$ python3 -q
>>> import numpy as np
>>> np.set_printoptions(precision=3, suppress=True, linewidth=100)
>>> data = np.load("arr.npy")
>>> print(data)
[[-4  0  0  0]
 [-2  0  0  0]
 [ 0  0 -4  0]
 [ 0  0 -2  0]]
>>> print(np.trace(data))
-8
>>> print(np.round(np.linalg.det(data), 3))
0.0
>>> print((data - data.T) / 2)
[[ 0.  1.  0.  0.]
 [-1.  0.  0.  0.]
 [ 0.  0.  0.  1.]
 [ 0.  0. -1.  0.]]
>>> print(np.round(np.abs(np.linalg.eigvals(data)).max(), 3))
4.0
>>> data.inv()
Traceback (most recent call last):
  File "<python-input-8>", line 1, in <module>
    data.inv()
    ^^^^^^^^
AttributeError: 'numpy.ndarray' object has no attribute 'inv'
>>> print(np.allclose(data, data.T))
False
>>> print(np.allclose(data @ data.T, data.T @ data))
False
>>> A = np.array([[-2, 4, -2, -4], [4, 1, -2, -2], [-3, -5, 5, -2]])
>>> A[-1] = A[0] + 5 * A[1]
>>> print(A)
[[ -2   4  -2  -4]
 [  4   1  -2  -2]
 [ 18   9 -12 -14]]
>>> r0 = np.array([-2, 2, -3])
>>> print(np.polyval(r0, A[1]))
[-27  -3 -15 -15]
>>> print(np.array([np.convolve(row, r0, "same") for row in A]))
[[-12  18  -8  -2]
 [  6  -6  -3   2]
 [ 18 -12 -23   8]]
>>> print(np.correlate(A[1], A[0], "full"))
[-16 -12  22   8  -6  -4   4]
>>> M = np.array([[-1, 3, 9, -4], [4, -3, -5, 9], [2, 5, -1, -3], [-9, 9, 19, -22]])
>>> x0 = np.array([1, -2, 0, -2])
>>> print(M @ np.eye(4)[3])
[ -4.   9.  -3. -22.]
>>> print(np.sign((M @ x0).round(6)))
[ 1 -1 -1  1]
>>> print(M * x0)
[[ -1  -6   0   8]
 [  4   6   0 -18]
 [  2 -10   0   6]
 [ -9 -18   0  44]]
>>> print(M @ np.ones(4))
[ 7.  5.  3. -3.]
>>> print(np.linalg.norm(M @ x0) <= np.linalg.norm(M, 2) * np.linalg.norm(x0) + 1e-9)
True
